In [1]: import numpy as np

In [2]: from numpy import linalg as LA

In [3]: np.set_printoptions(precision=1, suppress=True, linewidth=200, sign=" ")

In [4]: def rnd(a):
   ...:     return np.round(a, 1) + 0
   ...: 

In [5]: data = np.load("block17.npy")

In [6]: print(data)
[[  0   0   8   1   8]
 [  0   0  11   0   7]
 [  0   0   8   0   9]
 [  0   0   9   0   3]
 [  0   0   7   6   9]
 [  0   0   9   4  11]
 [  0   0   6   0   8]
 [  0   0  13   2  10]
 [  0   0   3   0   4]
 [  0   0   4   5  10]
 [  0   0   5   0   6]
 [  0   0   9   6   6]
 [  0   0  13   0   5]
 [  0   0   8   0   7]
 [  0   0  13   2  10]
 [  0   0  14   3   9]
 [  0   0  12   3   6]
 [  0   0   4   3   9]
 [  0   0  13   4  11]
 [  0   0   8   0   5]
 [  0   0  13   0   9]
 [  0   2   5   0   2]
 [  0   0  12   0  10]
 [  0   0   4   1   8]
 [  0   0   9   0   6]
 [  0   1   8   0   3]
 [  0   1   8   0   3]]

In [7]: U, sig, vt = LA.svd(data)

In [8]: print(rnd(sig))
[ 62.   13.7   8.2   2.3   0. ]

In [9]: B = U[:, :4] @ np.diag(sig[:4]) @ vt[:4]

In [10]: print(LA.matrix_rank(data, rtol=0.05))
3

In [11]: x = np.array([2, 2, 2, 1, 3])

In [12]: a = np.maximum(data @ x, 0)

In [13]: print(data * (a > 1e-9)[:, None])
[[  0   0   8   1   8]
 [  0   0  11   0   7]
 [  0   0   8   0   9]
 [  0   0   9   0   3]
 [  0   0   7   6   9]
 [  0   0   9   4  11]
 [  0   0   6   0   8]
 [  0   0  13   2  10]
 [  0   0   3   0   4]
 [  0   0   4   5  10]
 [  0   0   5   0   6]
 [  0   0   9   6   6]
 [  0   0  13   0   5]
 [  0   0   8   0   7]
 [  0   0  13   2  10]
 [  0   0  14   3   9]
 [  0   0  12   3   6]
 [  0   0   4   3   9]
 [  0   0  13   4  11]
 [  0   0   8   0   5]
 [  0   0  13   0   9]
 [  0   2   5   0   2]
 [  0   0  12   0  10]
 [  0   0   4   1   8]
 [  0   0   9   0   6]
 [  0   1   8   0   3]
 [  0   1   8   0   3]]

In [14]: print(rnd(np.tanh(data @ x)))
[ 1.  1.  1.  1.  1.  1.  1.  1.  1.  1.  1.  1.  1.  1.  1.  1.  1.  1.  1.  1.  1.  1.  1.  1.  1.  1.  1.]

In [15]: print(np.maximum(data @ (3 * x), 0))
[ 123  129  129   81  141  165  108  174   54  129   84  126  123  111  174  174  135  114  189   93  159   60  162   99  108   81   81]
